$ ipython --no-banner

In [1]: import numpy as np

In [2]: import numpy.linalg as la

In [3]: np.set_printoptions(suppress=True, linewidth=140)

In [4]: M = np.array([[5, 6, 7], [8, 9, 10], [11, 12, 13], [14, 15, 16]])

In [5]: ang = np.radians(36)

In [6]: R = np.eye(3)

In [7]: R[0, 0] = R[1, 1] = np.cos(ang)

In [8]: R[0, 1], R[1, 0] = -np.sin(ang), np.sin(ang)

In [9]: R.round(1)
Out[9]: 
array([[ 0.8, -0.6,  0. ],
       [ 0.6,  0.8,  0. ],
       [ 0. ,  0. ,  1. ]])

In [10]: other = M @ R.T

In [11]: np.round(la.det(R), 1), round(np.trace(R), 1)
Out[11]: (np.float64(1.0), np.float64(2.6))

In [12]: X = np.loadtxt("case11.csv", delimiter=",")

In [13]: X
Out[13]: 
array([[0., 2., 4.],
       [0., 4., 1.],
       [0., 0., 0.]])

In [14]: round(float(la.det(X)), 1)
Out[14]: 0.0

In [15]: (X - X.T) / 2
Out[15]: 
array([[ 0. ,  1. ,  2. ],
       [-1. ,  0. ,  0.5],
       [-2. , -0.5,  0. ]])

In [16]: np.round(np.abs(la.eigvals(X)).max(), 1)
Out[16]: np.float64(4.0)

In [17]: np.round(np.sort(np.abs(la.eigvals(X))), 1)
Out[17]: array([0., 0., 4.])

In [18]: (X + X.T) / 2
Out[18]: 
array([[0. , 1. , 2. ],
       [1. , 4. , 0.5],
       [2. , 0.5, 0. ]])

In [19]: rank = la.matrix_rank(X)

In [20]: rank
Out[20]: np.int64(2)

In [21]: null = la.svd(X)[2][rank:].T

In [22]: null @ null.T
Out[22]: 
array([[1., 0., 0.],
       [0., 0., 0.],
       [0., 0., 0.]])

In [23]: [int(la.matrix_rank(X[:i])) for i in range(1, len(X) + 1)]
Out[23]: [1, 2, 2]

In [24]: np.allclose(X @ null, 0)
Out[24]: True

In [25]: null.shape
Out[25]: (3, 1)

In [26]: null[:, 0] / null[np.abs(null[:, 0]).round(6).argmax(), 0]
Out[26]: array([1., 0., 0.])

In [27]: la.matrix_rank(X.T @ X), la.matrix_rank(X @ X.T)
Out[27]: (np.int64(2), np.int64(2))
